% python3 -q
>>> import numpy as np
>>> np.set_printoptions(precision=3, suppress=True, linewidth=140, floatmode="fixed")
>>> def tidy(a):
...     return np.round(a, 3) + 0
... 
>>> feats = np.loadtxt("w.csv", delimiter=",")
>>> feats
array([[-0.159,  0.996, -0.572, -0.319,  0.996,  0.818, -0.955,  0.664, -0.938, -0.907, -0.993,  0.617, -0.010],
       [-0.226,  0.986, -0.604,  0.354, -0.834,  0.999, -0.168, -0.578,  0.956, -0.909, -1.000,  0.030,  0.948],
       [-0.996,  1.000, -0.149, -0.998,  1.000,  0.926, -0.938, -0.896, -0.999,  0.706, -0.996, -0.986,  0.992],
       [ 0.939,  0.762, -0.572,  0.956,  0.178,  0.371, -0.940,  0.989,  0.060, -0.997, -0.993,  0.983, -0.943],
       [-0.363,  0.388,  0.030, -0.217, -0.454,  0.617,  0.336, -0.515,  0.470,  0.197, -0.706, -0.493,  0.653],
       [ 0.735, -0.824, -0.090,  0.530,  0.686, -0.917, -0.598,  0.843, -0.735, -0.397,  0.969,  0.862, -0.946],
       [-0.422,  0.998, -0.680, -0.310,  0.932,  0.993, -0.856, -0.178, -0.273, -0.892, -1.000,  0.319,  0.821],
       [ 0.963, -0.998, -0.414,  0.909, -0.617, -0.914, -0.264,  0.818,  0.300, -0.282,  0.998,  0.990, -0.992],
       [-0.744,  0.501, -0.226, -0.744,  0.000,  0.935,  0.515, -0.949,  0.485,  0.818, -0.664, -0.686,  0.919],
       [-0.235, -0.933,  0.159, -0.197, -0.933,  0.197,  0.856, -0.867,  0.845,  0.885,  0.885, -0.508,  0.537],
       [ 0.100,  0.876,  0.565,  0.159,  0.903, -0.976, -0.744,  0.970, -0.953, -0.837,  0.020, -0.327, -0.753],
       [ 0.245,  0.837,  0.653,  0.696, -0.800, -0.831, -0.110,  0.955,  0.129, -0.939, -0.954, -0.623, -0.217],
       [ 0.020,  0.999, -0.336,  0.493,  0.508,  0.956, -0.859,  0.840,  0.050, -0.990, -1.000,  0.178,  0.592],
       [ 0.149,  0.982, -0.856,  0.159,  0.818,  0.998, -0.859, -0.345,  0.371, -0.905, -1.000,  0.879,  0.604],
       [ 0.721,  0.336,  0.139,  0.422,  0.994, -0.993, -0.950,  0.991, -0.993, -0.872,  0.954,  0.859, -0.987],
       [-0.960,  0.537,  0.983, -0.963,  0.956, -1.000,  0.675,  0.680, -0.998,  0.970,  1.000, -0.999,  0.197],
       [-0.827,  0.264, -0.757, -0.955,  0.985,  0.981, -0.090, -0.994, -0.617,  0.980,  0.691,  0.060,  0.874],
       [ 0.937, -0.604, -0.544,  0.635,  0.999, -0.990, -0.989,  0.992, -0.997, -0.883,  0.996,  0.996, -0.999],
       [ 0.691, -0.990, -0.617,  0.040,  0.824, -0.501, -0.336, -0.414, -0.558,  0.800,  0.999,  0.960, -0.925],
       [-0.565,  0.551,  0.040, -0.879,  0.999, -0.926, -0.778,  0.100, -0.996,  0.778,  0.991, -0.119, -0.585],
       [-0.485,  0.980, -0.604, -0.501,  0.901,  0.980, -0.680, -0.565, -0.273, -0.493, -0.995,  0.168,  0.782],
       [-0.696, -0.611,  0.319, -0.653, -0.786,  0.291,  0.854, -0.922,  0.647,  0.929,  0.716, -0.872,  0.845],
       [-0.446,  1.000, -0.168, -0.462,  1.000,  0.020, -0.993,  0.980, -0.998, -0.991, -0.999,  0.040, -0.178],
       [ 0.010, -0.972,  0.530,  0.716, -1.000,  0.804,  0.990, -0.879,  0.999,  0.578, -0.744, -0.869,  0.915],
       [-0.972,  0.900,  0.168, -0.990,  0.997,  0.050,  0.070, -0.971, -0.978,  0.989,  0.920, -0.961,  0.929],
       [ 0.999, -1.000, -0.960,  0.999, -1.000,  0.989,  0.363,  0.119,  1.000, -0.912,  0.462,  1.000, -0.990],
       [ 0.572, -0.999,  0.119,  0.592, -0.997, -0.319,  0.937, -0.774,  0.976,  0.879,  0.992,  0.300, -0.310],
       [ 0.992, -0.766, -0.999,  0.967,  0.414,  1.000, -0.977, -0.762,  0.987, -0.980, -0.999,  1.000, -0.883],
       [-0.711,  0.989, -0.976, -0.960,  1.000,  1.000, -0.969, -0.987, -0.954,  0.675, -0.954,  0.948,  0.793],
       [ 0.740, -0.890,  0.454,  0.811, -0.896, -0.949,  0.217,  0.900,  0.371, -0.629,  0.837,  0.388, -0.864],
       [ 0.757, -0.976, -0.982,  0.558, -0.947,  1.000,  0.345, -0.996,  0.998,  0.572, -0.926,  0.996,  0.623],
       [ 0.903,  0.974, -0.999,  0.217,  1.000,  1.000, -0.999, -0.664, -0.824, -0.968, -0.999,  1.000, -0.821],
       [ 0.070,  0.980, -0.753, -0.090,  0.971,  0.970, -0.910,  0.149, -0.604, -0.859, -0.995,  0.824,  0.168],
       [-0.744,  0.987,  0.818, -0.629,  0.951, -0.982, -0.515,  0.915, -0.980, -0.515, -0.397, -0.961,  0.159],
       [-0.856,  1.000,  0.834, -0.701,  0.988, -0.960, -0.800,  0.966, -0.992, -0.887, -0.985, -0.982,  0.544],
       [ 0.691, -0.922, -0.948, -0.119,  0.965,  0.976, -0.770, -0.892, -0.197,  0.641,  0.912,  0.995, -0.753]])
>>> Ac = feats - feats.mean(axis=0)
>>> vecs = np.linalg.svd(Ac)[2][:4]
>>> other = Ac - Ac @ vecs.T @ vecs
>>> np.linalg.norm(other, axis=1).round(6).argmax()
np.int64(27)
>>> tidy(other.std(axis=0))
array([0.139, 0.254, 0.141, 0.154, 0.184, 0.198, 0.186, 0.219, 0.169, 0.211, 0.244, 0.196, 0.236])
>>> tidy((Ac @ vecs.T).std(axis=0))
array([1.507, 1.447, 1.303, 0.982])
